$ python -q
>>> import numpy as np
>>> from numpy import linalg as LA
>>> np.set_printoptions(precision=2, suppress=True, linewidth=160)
>>> rd = lambda a: np.round(a, 2) + 0
>>> M = 0.2 ** np.abs(np.subtract.outer(np.arange(8), np.arange(8)))
>>> print(rd(M))
[[1.   0.2  0.04 0.01 0.   0.   0.   0.  ]
 [0.2  1.   0.2  0.04 0.01 0.   0.   0.  ]
 [0.04 0.2  1.   0.2  0.04 0.01 0.   0.  ]
 [0.01 0.04 0.2  1.   0.2  0.04 0.01 0.  ]
 [0.   0.01 0.04 0.2  1.   0.2  0.04 0.01]
 [0.   0.   0.01 0.04 0.2  1.   0.2  0.04]
 [0.   0.   0.   0.01 0.04 0.2  1.   0.2 ]
 [0.   0.   0.   0.   0.01 0.04 0.2  1.  ]]
>>> # symmetric, so the eigenvalues are real
>>> vals, evecs = LA.eigh(M)
>>> x = np.array([2, -2, 3, -2, 1, 0, 0, -3])
>>> print(rd(evecs * np.maximum(vals, 0) @ evecs.T))
[[1.   0.2  0.04 0.01 0.   0.   0.   0.  ]
 [0.2  1.   0.2  0.04 0.01 0.   0.   0.  ]
 [0.04 0.2  1.   0.2  0.04 0.01 0.   0.  ]
 [0.01 0.04 0.2  1.   0.2  0.04 0.01 0.  ]
 [0.   0.01 0.04 0.2  1.   0.2  0.04 0.01]
 [0.   0.   0.01 0.04 0.2  1.   0.2  0.04]
 [0.   0.   0.   0.01 0.04 0.2  1.   0.2 ]
 [0.   0.   0.   0.   0.01 0.04 0.2  1.  ]]
>>> print(rd(LA.eigvalsh(M[1:, 1:])))
[0.68 0.73 0.82 0.94 1.1  1.29 1.44]
>>> print(rd(x @ M @ x / (x @ x)), rd(vals[0]), rd(vals[-1]))
0.8 0.68 1.45
>>> print(rd(x @ M @ x))
24.72
>>> print(rd(np.abs(M).sum(axis=1).max()), rd(np.abs(vals).max()))
1.5 1.45
>>> B = M / LA.norm(M, axis=1, keepdims=True)
>>> C2 = B @ B.T
>>> print(rd(C2))
[[1.   0.38 0.11 0.03 0.01 0.   0.   0.  ]
 [0.38 1.   0.38 0.11 0.03 0.01 0.   0.  ]
 [0.11 0.38 1.   0.38 0.11 0.03 0.01 0.  ]
 [0.03 0.11 0.38 1.   0.38 0.11 0.03 0.01]
 [0.01 0.03 0.11 0.38 1.   0.38 0.11 0.03]
 [0.   0.01 0.03 0.11 0.38 1.   0.38 0.11]
 [0.   0.   0.01 0.03 0.11 0.38 1.   0.38]
 [0.   0.   0.   0.01 0.03 0.11 0.38 1.  ]]
>>> print(np.argwhere(np.triu(np.abs(C2) > 0.95, 1)))
[]
>>> print((C2 - 2 * np.eye(8)).round(6).argmax(axis=1))
[1 0 1 2 3 4 7 6]
>>> print((np.abs(C2) > 0.9).astype(int))
[[1 0 0 0 0 0 0 0]
 [0 1 0 0 0 0 0 0]
 [0 0 1 0 0 0 0 0]
 [0 0 0 1 0 0 0 0]
 [0 0 0 0 1 0 0 0]
 [0 0 0 0 0 1 0 0]
 [0 0 0 0 0 0 1 0]
 [0 0 0 0 0 0 0 1]]
>>> O, R = LA.qr(M)
>>> print(O.shape, R.shape)
(8, 8) (8, 8)
>>> print(np.trace(O @ O.T))
8.0
>>> print(np.allclose(R.T @ R, M.T @ M))
True
>>> x = np.ones(8)
>>> for _ in range(5):
...     x = M @ x
...     x /= LA.norm(x)
...     print(round(x @ M @ x, 2))
... 
1.43
1.44
1.44
1.45
1.45
>>> print(rd(LA.eigvalsh(M)[-1]))
1.45
>>> B = np.array([[1, 0], [0, 2], [0, 1]])
>>> feats = np.tile(B, (2, 3))
>>> print(feats)
[[1 0 1 0 1 0]
 [0 2 0 2 0 2]
 [0 1 0 1 0 1]
 [1 0 1 0 1 0]
 [0 2 0 2 0 2]
 [0 1 0 1 0 1]]
>>> x = np.array([2, 1, 1, 1, 0, 3, 2, 0])
>>> a = np.maximum(M @ x, 0)
>>> print(rd(M.T @ a))
[2.65 2.47 2.27 2.12 2.09 4.25 3.46 1.19]
>>> print(rd(np.tanh(M @ x)))
[0.98 0.93 0.91 0.88 0.73 1.   0.99 0.48]
>>> print(rd(M * (a > 1e-9)[:, None]))
[[1.   0.2  0.04 0.01 0.   0.   0.   0.  ]
 [0.2  1.   0.2  0.04 0.01 0.   0.   0.  ]
 [0.04 0.2  1.   0.2  0.04 0.01 0.   0.  ]
 [0.01 0.04 0.2  1.   0.2  0.04 0.01 0.  ]
 [0.   0.01 0.04 0.2  1.   0.2  0.04 0.01]
 [0.   0.   0.01 0.04 0.2  1.   0.2  0.04]
 [0.   0.   0.   0.01 0.04 0.2  1.   0.2 ]
 [0.   0.   0.   0.   0.01 0.04 0.2  1.  ]]
>>> print(rd(np.maximum(M @ x, 0) - np.maximum(-M @ x, 0)))
[2.25 1.65 1.51 1.39 0.93 3.45 2.61 0.52]
>>> F = np.load("arr.npy")
>>> print(F)
[[ 0  0  0]
 [ 0  2 -1]
 [ 0  0  0]
 [-1  2 -1]
 [ 0  0  0]
 [ 1  1  1]
 [ 0  0  0]
 [ 0  0  0]
 [ 2 -1  2]
 [ 0  0  0]
 [-1  2 -1]
 [ 1  1  1]
 [ 0  0  0]
 [ 0  2 -1]
 [-1  4 -2]
 [-1  2 -1]
 [ 2 -1  2]
 [ 2 -1  2]
 [ 1  1  1]
 [ 0  0  0]
 [-1  4 -2]
 [ 2 -1  2]
 [ 0  0  0]
 [ 0  0  0]
 [-1  2 -1]
 [ 0  0  0]
 [ 1  1  1]
 [ 0  0  0]
 [ 0  0  0]
 [ 0  0  0]
 [ 0  0  0]
 [ 2 -1  2]
 [ 0  2 -1]
 [ 0  0  0]
 [ 2  1  1]
 [ 0  0  0]
 [ 1  3  0]
 [-1  2 -1]
 [ 0  0  0]
 [ 2  1  1]
 [ 2 -1  2]
 [ 0  0  0]
 [ 0  0  0]
 [-1  2 -1]
 [ 0  2 -1]
 [ 1  1  1]]
>>> # row 2 repeats row 0
>>> P = F @ LA.solve(F.T @ F, F.T)
>>> print(np.allclose(P @ P, P))
True
>>> print(LA.matrix_rank(np.eye(46) - P))
43
>>> print(rd(LA.eigvalsh(P)))
[0. 0. 0. 0. 0. 0. 0. 0. 0. 0. 0. 0. 0. 0. 0. 0. 0. 0. 0. 0. 0. 0. 0. 0. 0. 0. 0. 0. 0. 0. 0. 0. 0. 0. 0. 0. 0. 0. 0. 0. 0. 0. 0. 1. 1. 1.]
>>> w1 = np.array([[0, -1, 0, -2], [-1, 1, 1, 2], [1, 0, -1, 0]])
>>> beta = np.array([1, 0, 0, -2])
>>> act = np.maximum(F @ w1 + beta, 0)
>>> print(LA.matrix_rank(act))
4
>>> Z = np.array([[-4, 1, -4], [-5, 4, 1], [2, 0, 3], [4, -1, -5]])
>>> print((act @ Z).round(6).argmax(axis=1))
[1 1 1 1 1 1 1 1 1 1 1 1 1 1 0 1 1 1 1 1 0 1 1 1 1 1 1 1 1 1 1 1 1 1 1 1 1 1 1 1 1 1 1 1 1 1]
